$ python3 -q
>>> import numpy as np
>>> np.set_printoptions(precision=1, suppress=True, linewidth=140)
>>> E = np.load("sample14.npy")
>>> E.round(1) + 0
array([[ 0.1, -0.3,  0.1,  0. , -0.2],
       [-0.3,  0.7, -0.2, -0.1,  0.4],
       [-0.4,  0.3, -0.2,  0.2,  0.2],
       [ 1.8, -1.9,  1. , -0.4, -1.2],
       [-1.8,  0.4, -1. ,  0.9,  0.4],
       [ 0. ,  0.9,  0. , -0.3,  0.4]])
>>> x0 = np.array([4, 7, 0, 0, 3])
>>> E @ x0
array([-1.9,  5.1,  0.9, -9.5, -3. ,  7.5])
>>> np.round(E @ np.ones(5), 1) + 0
array([-0.2,  0.6,  0. , -0.6, -1. ,  1. ])
>>> E @ np.eye(5)[0]
array([ 0.1, -0.3, -0.4,  1.8, -1.8,  0. ])
>>> np.linalg.norm(E @ x0) <= np.linalg.norm(E, 2) * np.linalg.norm(x0) + 1e-9
np.True_
>>> np.sign((E @ x0).round(6))
array([-1.,  1.,  1., -1., -1.,  1.])
>>> (E * x0).sum(axis=1)
array([-1.9,  5.1,  0.9, -9.5, -3. ,  7.5])
>>> rk = np.linalg.matrix_rank(E)
>>> rk
np.int64(2)
>>> null = np.linalg.svd(E)[2][rk:].T
>>> np.allclose(E @ null, 0)
True
>>> np.linalg.matrix_rank(E.T @ E), np.linalg.matrix_rank(E @ E.T)
(np.int64(2), np.int64(2))
>>> null.shape
(5, 3)
>>> [int(np.linalg.matrix_rank(np.delete(E, i, axis=0))) for i in range(6)]
[2, 2, 2, 2, 2, 2]
>>> J = np.loadtxt("case12.csv", delimiter=",")
>>> J
array([[-5.,  0.,  0.,  0.,  0.,  0.,  0.,  0.,  0.],
       [-2.,  1.,  0.,  0.,  0.,  0.,  0.,  0.,  0.],
       [ 0.,  2., -1.,  0.,  0.,  0.,  0.,  0.,  0.],
       [-5., -2.,  0.,  3.,  0.,  0.,  0.,  0.,  0.],
       [ 0., -4.,  3.,  5., -3.,  0.,  0.,  0.,  0.],
       [-3., -1.,  0., -1.,  5., -2.,  0.,  0.,  0.],
       [-2.,  1.,  2., -2., -4.,  3.,  0.,  0.,  0.],
       [-1., -1., -2.,  3., -3.,  3.,  2., -2.,  0.],
       [ 2.,  2.,  2.,  0.,  2., -3., -2., -2.,  1.]])
>>> np.allclose(J @ J.T, J.T @ J)
False
>>> J @ J
array([[ 25.,   0.,   0.,   0.,   0.,   0.,   0.,   0.,   0.],
       [  8.,   1.,   0.,   0.,   0.,   0.,   0.,   0.,   0.],
       [ -4.,   0.,   1.,   0.,   0.,   0.,   0.,   0.,   0.],
       [ 14.,  -8.,   0.,   9.,   0.,   0.,   0.,   0.,   0.],
       [-17.,   4., -12.,   0.,   9.,   0.,   0.,   0.,   0.],
       [ 28., -17.,  15.,  24., -25.,   4.,   0.,   0.,   0.],
       [  9.,  22., -14., -29.,  27.,  -6.,   0.,   0.,   0.],
       [-19.,   2.,   1., -19.,  22.,  -6.,  -4.,   4.,   0.],
       [  3.,   3.,   6.,  11.,  -5.,  -9.,  -6.,   2.,   1.]])
>>> round(np.linalg.det(J), 1)
np.float64(0.0)
>>> np.allclose(J, J.T)
False
>>> (J - J.T) / 2
array([[ 0. ,  1. ,  0. ,  2.5,  0. ,  1.5,  1. ,  0.5, -1. ],
       [-1. ,  0. , -1. ,  1. ,  2. ,  0.5, -0.5,  0.5, -1. ],
       [ 0. ,  1. ,  0. ,  0. , -1.5,  0. , -1. ,  1. , -1. ],
       [-2.5, -1. ,  0. ,  0. , -2.5,  0.5,  1. , -1.5,  0. ],
       [ 0. , -2. ,  1.5,  2.5,  0. , -2.5,  2. ,  1.5, -1. ],
       [-1.5, -0.5,  0. , -0.5,  2.5,  0. , -1.5, -1.5,  1.5],
       [-1. ,  0.5,  1. , -1. , -2. ,  1.5,  0. , -1. ,  1. ],
       [-0.5, -0.5, -1. ,  1.5, -1.5,  1.5,  1. ,  0. ,  1. ],
       [ 1. ,  1. ,  1. ,  0. ,  1. , -1.5, -1. , -1. ,  0. ]])
>>> round(np.abs(np.linalg.eigvals(J)).max(), 1)
np.float64(5.0)
